$ python3 -q
>>> import numpy as np
>>> from numpy import linalg as LA
>>> np.set_printoptions(suppress=True, linewidth=120)
>>> def tidy(a):
...     return np.round(a, 2) + 0
... 
>>> K = np.load("block17.npy")
>>> K
array([[ 2.,  2.,  0.,  2.,  0.,  0.],
       [ 0.,  0.,  3.,  0., -1., -1.],
       [ 2.,  0.,  3., -2.,  2.,  1.],
       [ 0.,  0.,  0., -3., -2.,  0.],
       [ 0.,  0.,  0.,  0.,  1.,  2.],
       [ 0.,  0.,  0.,  0.,  0., -3.]])
>>> vec = np.array([-4, 3, 9, -7, -7, -4])
>>> rhs = K @ vec
>>> rhs
array([-16.,  38.,  15.,  35., -15.,  12.])
>>> tidy(LA.solve(K, rhs))
array([-4.,  3.,  9., -7., -7., -4.])
>>> Y = K / LA.norm(K, axis=1, keepdims=True)
>>> C2 = Y @ Y.T
>>> tidy(C2)
array([[ 1.  ,  0.  ,  0.  , -0.48,  0.  ,  0.  ],
       [ 0.  ,  1.  ,  0.39,  0.17, -0.4 ,  0.3 ],
       [ 0.  ,  0.39,  1.  ,  0.12,  0.38, -0.21],
       [-0.48,  0.17,  0.12,  1.  , -0.25,  0.  ],
       [ 0.  , -0.4 ,  0.38, -0.25,  1.  , -0.89],
       [ 0.  ,  0.3 , -0.21,  0.  , -0.89,  1.  ]])
>>> np.degrees(np.arccos(np.clip(C2[0, 5], -1, 1)))
np.float64(90.0)
>>> (C2 - 2 * np.eye(6)).round(6).argmax(axis=1)
array([1, 2, 1, 1, 2, 1])
>>> tidy(C2[0])
array([ 1.  ,  0.  ,  0.  , -0.48,  0.  ,  0.  ])
>>> C2 = K.T @ K
>>> (K @ K.T).shape
(6, 6)
>>> LA.matrix_rank(C2)
np.int64(6)
>>> tidy(LA.eigvalsh(C2)[::-1])
array([25.85, 19.24, 15.76,  6.4 ,  4.7 ,  0.05])
>>> tidy(LA.svd(K, compute_uv=False) ** 2)
array([25.85, 19.24, 15.76,  6.4 ,  4.7 ,  0.05])
>>> C2
array([[ 8.,  4.,  6.,  0.,  4.,  2.],
       [ 4.,  4.,  0.,  4.,  0.,  0.],
       [ 6.,  0., 18., -6.,  3.,  0.],
       [ 0.,  4., -6., 17.,  2., -2.],
       [ 4.,  0.,  3.,  2., 10.,  5.],
       [ 2.,  0.,  0., -2.,  5., 15.]])
>>> Y = K[0, 0] * K[1:] - np.outer(K[1:, 0], K[0])
>>> Y
array([[ 0.,  0.,  6.,  0., -2., -2.],
       [ 0., -4.,  6., -8.,  4.,  2.],
       [ 0.,  0.,  0., -6., -4.,  0.],
       [ 0.,  0.,  0.,  0.,  2.,  4.],
       [ 0.,  0.,  0.,  0.,  0., -6.]])
>>> LA.matrix_rank(Y), LA.matrix_rank(K)
(np.int64(5), np.int64(6))
>>> w1 = np.array([[3, 3], [3, -2], [1, 2], [-3, -2], [-2, -1], [0, 0]])
>>> beta = np.array([1, -2])
>>> hid = np.maximum(K @ w1 + beta, 0)
>>> (hid > 0).astype(int)
array([[1, 0],
       [1, 1],
       [1, 1],
       [1, 1],
       [0, 0],
       [1, 0]])
>>> tidy((hid > 0).mean(axis=0))
array([0.83, 0.5 ])
>>> C = np.array([[1, 0], [1, 1]])
>>> hid @ C
array([[ 7.,  0.],
       [11.,  5.],
       [24., 12.],
       [20.,  6.],
       [ 0.,  0.],
       [ 1.,  0.]])
>>> (hid @ C).round(6).argmax(axis=1)
array([0, 0, 0, 0, 0, 0])
>>> arr = np.load("data.npy")
>>> arr
array([[  0.7,  -0.8,  -0.5,   0.2,  -0.1,   0.2,   0. ,   0.1,  -1.8,  -0.3, -16. ,  -1.3],
       [  1.2,   0.4,   1. ,  -1.5,  -0.1,   1.1,   0.1,   0.9,   0.2,   0.5,   6. ,   0.1],
       [ -1.1,   1.1,  -0.1,  -0.7,  -0.9,   0.3,   1.4,  -0.9,  -0.8,   0.8, -22. ,  -0.7],
       [  0.5,   1.6,   0.5,   1.1,   0. ,   0.7,   0.9,   0. ,   0.4,   0.2, -22. ,   0.7],
       [  0.9,  -0.5,  -0.5,  -1.9,   0.7,  -0.5,  -0.4,  -0.7,  -0.3,   1.2, -12. ,   0.3],
       [ -0.4,   0.9,  -0.4,   3.7,   0.2,   0.2,  -1.8,   2.5,   0. ,  -0.8,  -8. ,  -0.5],
       [  0.7,   0.5,  -0.3,  -0.5,   0.6,  -1.2,   0.1,   1.3,   0. ,  -0.4, -18. ,   0.5],
       [ -1. ,   1.3,  -0.8,   0.9,   0.3,   2. ,   1.1,  -0.7,   0.4,   2.4,  18. ,  -0.6],
       [  0.7,  -1.1,   1.6,  -2.1,  -0.7,   0.2,  -0.4,   0.8,  -1.7,   1.1, -14. ,   0.8],
       [ -0.4,  -1.1,   2. ,   0.4,  -0.6,  -0.7,  -1.4,   1.6,  -0.2,   1. ,  24. ,   0.9],
       [  0.8,  -0.3,   0.3,  -0.3,   0.1,   0.8,  -0.2,   0.2,  -1.6,  -1.8,  -6. ,  -1.8]])
>>> vec = np.array([2, -2, 1, 1, -1, -2, 2, 0, -1, 2, 2, -2])
>>> h1 = np.maximum(arr @ vec, 0)
>>> arr * (h1 > 1e-9)[:, None]
array([[ 0. , -0. , -0. ,  0. , -0. ,  0. ,  0. ,  0. , -0. , -0. , -0. , -0. ],
       [ 1.2,  0.4,  1. , -1.5, -0.1,  1.1,  0.1,  0.9,  0.2,  0.5,  6. ,  0.1],
       [-0. ,  0. , -0. , -0. , -0. ,  0. ,  0. , -0. , -0. ,  0. , -0. , -0. ],
       [ 0. ,  0. ,  0. ,  0. ,  0. ,  0. ,  0. ,  0. ,  0. ,  0. , -0. ,  0. ],
       [ 0. , -0. , -0. , -0. ,  0. , -0. , -0. , -0. , -0. ,  0. , -0. ,  0. ],
       [-0. ,  0. , -0. ,  0. ,  0. ,  0. , -0. ,  0. ,  0. , -0. , -0. , -0. ],
       [ 0. ,  0. , -0. , -0. ,  0. , -0. ,  0. ,  0. ,  0. , -0. , -0. ,  0. ],
       [-1. ,  1.3, -0.8,  0.9,  0.3,  2. ,  1.1, -0.7,  0.4,  2.4, 18. , -0.6],
       [ 0. , -0. ,  0. , -0. , -0. ,  0. , -0. ,  0. , -0. ,  0. , -0. ,  0. ],
       [-0.4, -1.1,  2. ,  0.4, -0.6, -0.7, -1.4,  1.6, -0.2,  1. , 24. ,  0.9],
       [ 0. , -0. ,  0. , -0. ,  0. ,  0. , -0. ,  0. , -0. , -0. , -0. , -0. ]])
>>> tidy(np.maximum(arr @ vec, 0) - np.maximum(-arr @ vec, 0))
array([-25.8,  11.8, -42.3, -45.6, -22. , -20.1, -36.2,  35. , -23.1,  51.4, -10.3])
